% python3 -q
>>> import numpy as np
>>> import numpy.linalg as la
>>> np.set_printoptions(precision=3, suppress=True, linewidth=120)
>>> mat = np.diag(10 * np.array([2, 0, -2, -1, 1, 0, 2, -1, -1])) + np.array([[-5, 2, 3, -2, -4, 2, -2, 5, -5],
...     [3, 2, 4, 1, -2, -5, 5, -3, -1],
...     [-5, -1, -3, -4, 4, -2, 3, 0, 3],
...     [2, -3, -2, 3, -3, -1, 2, -5, 0],
...     [-1, 3, -3, 5, -5, -1, 0, 1, -5],
...     [-4, -1, 3, 5, 1, 0, 2, 4, -1],
...     [-2, 1, 3, 3, 0, -5, -3, -3, -1],
...     [-2, 3, 2, 5, -4, -1, -2, 3, 5],
...     [0, 3, -3, 1, 4, 0, -1, 5, -4]])
>>> print(mat)
[[ 15   2   3  -2  -4   2  -2   5  -5]
 [  3   2   4   1  -2  -5   5  -3  -1]
 [ -5  -1 -23  -4   4  -2   3   0   3]
 [  2  -3  -2  -7  -3  -1   2  -5   0]
 [ -1   3  -3   5   5  -1   0   1  -5]
 [ -4  -1   3   5   1   0   2   4  -1]
 [ -2   1   3   3   0  -5  17  -3  -1]
 [ -2   3   2   5  -4  -1  -2  -7   5]
 [  0   3  -3   1   4   0  -1   5 -14]]
>>> r0, g = mat[0], mat[3]
>>> print(r0 @ r0)
316
>>> pr = (r0 @ g) / (r0 @ r0) * r0
>>> print(round(float((g - pr) @ r0), 3))
0.0
>>> print(np.outer(r0, g))
[[  30  -45  -30 -105  -45  -15   30  -75    0]
 [   4   -6   -4  -14   -6   -2    4  -10    0]
 [   6   -9   -6  -21   -9   -3    6  -15    0]
 [  -4    6    4   14    6    2   -4   10    0]
 [  -8   12    8   28   12    4   -8   20    0]
 [   4   -6   -4  -14   -6   -2    4  -10    0]
 [  -4    6    4   14    6    2   -4   10    0]
 [  10  -15  -10  -35  -15   -5   10  -25    0]
 [ -10   15   10   35   15    5  -10   25    0]]
>>> print(pr)
[ 0.617  0.082  0.123 -0.082 -0.165  0.082 -0.082  0.206 -0.206]
>>> print(round(la.norm(r0 + g) ** 2 + la.norm(r0 - g) ** 2, 3))
842.0
>>> print(g - pr)
[ 1.383 -3.082 -2.123 -6.918 -2.835 -1.082  2.082 -5.206  0.206]
>>> O, V = la.qr(mat[:, :1])[0], la.qr(mat[:, 1:])[0]
>>> sigma = la.svd(O.T @ V, compute_uv=False)
>>> print(round(la.norm(O @ O.T - V @ V.T, 2), 3))
1.0
>>> print(np.degrees(np.arccos(sigma.clip(0, 1))))
[17.56]
